% python3 -q
>>> import numpy as np
>>> from numpy import linalg as LA
>>> np.set_printoptions(precision=2, suppress=True, linewidth=120)
>>> def rnd(a):
...     return np.round(a, 2) + 0
... 
>>> out = np.array([[4, 3, 2, 3, -1],
...     [-2, -5, 0, -4, -3],
...     [4, 0, 2, 0, 5],
...     [5, -1, 1, 1, -5]])
>>> M = out.T @ out
>>> M
array([[61, 17, 21, 25, -3],
       [17, 35,  5, 28, 17],
       [21,  5,  9,  7,  3],
       [25, 28,  7, 26,  4],
       [-3, 17,  3,  4, 60]])
>>> # rows and columns are dependent
>>> print(np.argsort(-LA.norm(M, axis=0).round(6), kind="stable")[:3])
[0 4 1]
>>> print(rnd(LA.norm(M, 2) / LA.norm(M)))
0.81
>>> LA.cond(M) > 100
np.True_
>>> mat = np.load("out1.npy")
>>> mat
array([[ 0,  0,  0,  0,  3,  0,  0,  0,  0,  0,  0,  0,  0,  0,  0],
       [ 0,  0,  0, -1,  0,  0,  0,  0,  0,  0,  0,  0,  0, -1,  0],
       [ 0,  0, -4,  0,  0,  0,  0,  0,  0,  5,  0,  0,  0,  0,  4],
       [ 0,  0,  0,  0,  0,  0,  2,  0,  0, -1,  0,  0,  0,  0,  0],
       [ 0,  0,  0,  3,  0, -5, -4,  0,  0,  0,  0,  3,  0,  0,  0],
       [-2, -2,  0,  0,  0,  0,  0,  0, -1,  0,  0,  0,  0,  0,  0],
       [ 0,  0,  3,  0,  0,  0,  0,  0,  5,  0,  0,  0, -1,  0, -1],
       [ 0,  0,  0, -2,  0,  0,  0,  0,  0,  0,  0,  0,  0,  0,  0],
       [ 1,  0,  1,  0, -1,  0,  1,  5,  0,  0,  3, -1,  0,  0, -3],
       [ 0,  0,  0,  0,  0,  0, -1,  3,  5,  0,  4,  0, -1,  0,  0],
       [-1,  0,  0,  0,  0,  0,  0,  0,  0,  0,  5,  0,  0,  0,  0]])
>>> out = mat / LA.norm(mat, axis=1, keepdims=True)
>>> G = out @ out.T
>>> (G - 2 * np.eye(11)).round(6).argmax(axis=1)
array([ 1,  7,  0,  8,  9, 10,  9,  1,  9,  6,  9])
>>> np.degrees(np.arccos(np.clip(G[0, 3], -1, 1)))
np.float64(90.0)
>>> (np.abs(G) > 0.9).astype(int)
array([[1, 0, 0, 0, 0, 0, 0, 0, 0, 0, 0],
       [0, 1, 0, 0, 0, 0, 0, 0, 0, 0, 0],
       [0, 0, 1, 0, 0, 0, 0, 0, 0, 0, 0],
       [0, 0, 0, 1, 0, 0, 0, 0, 0, 0, 0],
       [0, 0, 0, 0, 1, 0, 0, 0, 0, 0, 0],
       [0, 0, 0, 0, 0, 1, 0, 0, 0, 0, 0],
       [0, 0, 0, 0, 0, 0, 1, 0, 0, 0, 0],
       [0, 0, 0, 0, 0, 0, 0, 1, 0, 0, 0],
       [0, 0, 0, 0, 0, 0, 0, 0, 1, 0, 0],
       [0, 0, 0, 0, 0, 0, 0, 0, 0, 1, 0],
       [0, 0, 0, 0, 0, 0, 0, 0, 0, 0, 1]])
>>> print(rnd(G[0]))
[ 1.    0.    0.    0.    0.    0.    0.    0.   -0.14  0.    0.  ]
>>> np.argwhere(np.triu(np.abs(G) > 0.95, 1))
array([], shape=(0, 2), dtype=int64)
